$ python3 -q
>>> import numpy as np
>>> np.set_printoptions(precision=2, suppress=True, linewidth=160, legacy="1.25")
>>> K = np.array([[102, 0, 2, 1, 2],
...     [1, -40, 0, 0, 1],
...     [2, 1, -80, 0, 1],
...     [2, 2, 0, 60, 0],
...     [0, 0, 1, 0, 41]])
>>> M2 = np.array([[3, 1], [0, 1], [2, 0], [2, 2], [3, 0]])
>>> print(K @ M2)
[[ 318  104]
 [   6  -39]
 [-151    3]
 [ 126  124]
 [ 125    0]]
>>> print(np.linalg.matrix_rank(K @ M2))
2
>>> print(np.vstack([K, M2.T]).shape)
(7, 5)
>>> print(np.einsum("ij,ij->i", K, K))
[10413  1602  6406  3608  1682]
>>> print(np.einsum("ij->j", K))
[107 -37 -77  61  45]
>>> q, vecs = np.linalg.qr(K[:, :1])[0], np.linalg.qr(K[:, 1:])[0]
>>> sv = np.linalg.svd(q.T @ vecs, compute_uv=False)
>>> print(np.degrees(np.arccos(sv.clip(0, 1))))
[86.44]
>>> X = np.load("run18.npy")
>>> print(X)
[[ 1  2  1  2  0  2  2  0  2]
 [ 3  3  3  2  0  2  3  3  4]
 [ 5  5  3  2  1  5  3  6  6]
 [ 6  6  5  2  1  5  6  9  9]
 [ 9  9  5  5  1  5  8  9  9]
 [ 9 11  6  6  1  6  8  9 11]
 [10 14  7  7  3  6  8 12 13]
 [10 14  8  9  6  6 10 13 16]
 [11 17 11 11  9  7 13 14 17]
 [12 20 14 11 10  7 14 14 17]
 [13 21 14 11 11  9 17 17 19]
 [14 22 16 11 11 10 20 20 19]
 [14 25 16 13 14 12 21 20 19]
 [17 28 16 14 16 12 21 21 21]
 [19 29 17 14 17 14 23 21 21]
 [20 30 18 15 17 17 24 22 23]
 [21 33 19 18 18 19 26 22 24]
 [23 34 21 21 20 20 27 23 27]
 [24 37 21 21 23 23 29 24 27]
 [24 38 24 21 24 24 32 24 30]
 [24 39 26 21 27 24 33 24 32]
 [26 39 29 22 28 24 34 25 33]
 [29 39 31 22 29 24 35 27 35]
 [29 40 32 25 29 24 36 28 37]]
>>> dist = np.linalg.norm(X[:, None] - X[None], axis=-1)
>>> print(np.unravel_index(dist.round(6).argmax(), dist.shape))
(0, 23)
>>> print(dist.mean(axis=1).argmax())
0
>>> print(np.linalg.matrix_rank(dist ** 2))
11
>>> print((dist + 1e9 * np.eye(24)).round(6).argmin(axis=1))
[ 1  0  1  4  5  4  7  6  9  8 11 10 11 14 13 14 15 18 19 20 21 20 23 22]
>>> print(round(float(np.linalg.norm(X[17] - X[16])), 2))
5.83
>>> print(round(float(np.linalg.norm(X, 2)), 2))
281.32
>>> print(round(np.linalg.norm(X, 1), 2), round(float(np.linalg.norm(X, np.inf)), 2))
555.0 280.0
>>> print(round(np.linalg.norm(X, "nuc"), 2))
339.83
>>> print(round(float(np.linalg.norm(X[17], 1)), 2), round(float(np.linalg.norm(X[17], np.inf)), 2))
216.0 34.0
>>> print(np.round(np.linalg.norm(X) ** 2 / np.linalg.norm(X, 2) ** 2, 2))
1.01
>>> Xc = (X - X.mean(axis=0)) / X.std(axis=0)
>>> print(Xc.std(axis=0))
[1. 1. 1. 1. 1. 1. 1. 1. 1.]
>>> coef = np.linalg.lstsq(np.delete(Xc, 8, axis=1), Xc[:, 8])[0]
>>> print(coef.round(2) + 0)
[ 0.07 -0.18  0.73  0.41  0.    0.18 -0.57  0.38]
>>> Xc = X - X.mean(axis=0)
>>> left, sv, VT = np.linalg.svd(Xc, full_matrices=False)
>>> print(np.round(Xc.mean(axis=0), 2) + 0)
[0. 0. 0. 0. 0. 0. 0. 0. 0.]
>>> print(round((sv ** 2).sum() ** 2 / (sv ** 4).sum(), 2))
1.04
>>> print(np.linalg.matrix_rank(Xc))
9
>>> print(np.round(sv ** 2 / (sv ** 2).sum(), 2) + 0)
[0.98 0.01 0.01 0.   0.   0.   0.   0.   0.  ]
>>> print((K + K.T) / 2)
[[102.    0.5   2.    1.5   1. ]
 [  0.5 -40.    0.5   1.    0.5]
 [  2.    0.5 -80.    0.    1. ]
 [  1.5   1.    0.   60.    0. ]
 [  1.    0.5   1.    0.   41. ]]
>>> print((K - K.T) / 2)
[[ 0.  -0.5  0.  -0.5  1. ]
 [ 0.5  0.  -0.5 -1.   0.5]
 [ 0.   0.5  0.   0.   0. ]
 [ 0.5  1.   0.   0.   0. ]
 [-1.  -0.5  0.   0.   0. ]]
>>> print(np.allclose(K, K.T))
False
>>> M = np.load("sample13.npy")
>>> print(M)
[[ 1 -2  1 -2  1 -2]
 [ 1  5  1  5  1  5]
 [ 0  5  0  5  0  5]
 [ 1 -2  1 -2  1 -2]
 [ 1  5  1  5  1  5]
 [ 0  5  0  5  0  5]]
>>> t = np.radians(36)
>>> R = np.eye(5)
>>> R[4, 4] = R[2, 2] = np.cos(t)
>>> R[4, 2], R[2, 4] = -np.sin(t), np.sin(t)
>>> print(R)
[[ 1.    0.    0.    0.    0.  ]
 [ 0.    1.    0.    0.    0.  ]
 [ 0.    0.    0.81  0.    0.59]
 [ 0.    0.    0.    1.    0.  ]
 [ 0.    0.   -0.59  0.    0.81]]
>>> M2 = K @ R.T
>>> print(M2)
[[102.     0.     2.79   1.     0.44]
 [  1.   -40.     0.59   0.     0.81]
 [  2.     1.   -64.13   0.    47.83]
 [  2.     2.     0.    60.     0.  ]
 [  0.     0.    24.91   0.    32.58]]
>>> print(np.abs(M2 - K).max(axis=0))
[ 0.    0.   23.91  0.   46.83]
>>> print(np.round(np.linalg.det(R), 2), np.round(np.trace(R), 2))
1.0 4.62
>>> print(np.allclose(np.linalg.norm(K, axis=1), np.linalg.norm(M2, axis=1)))
True
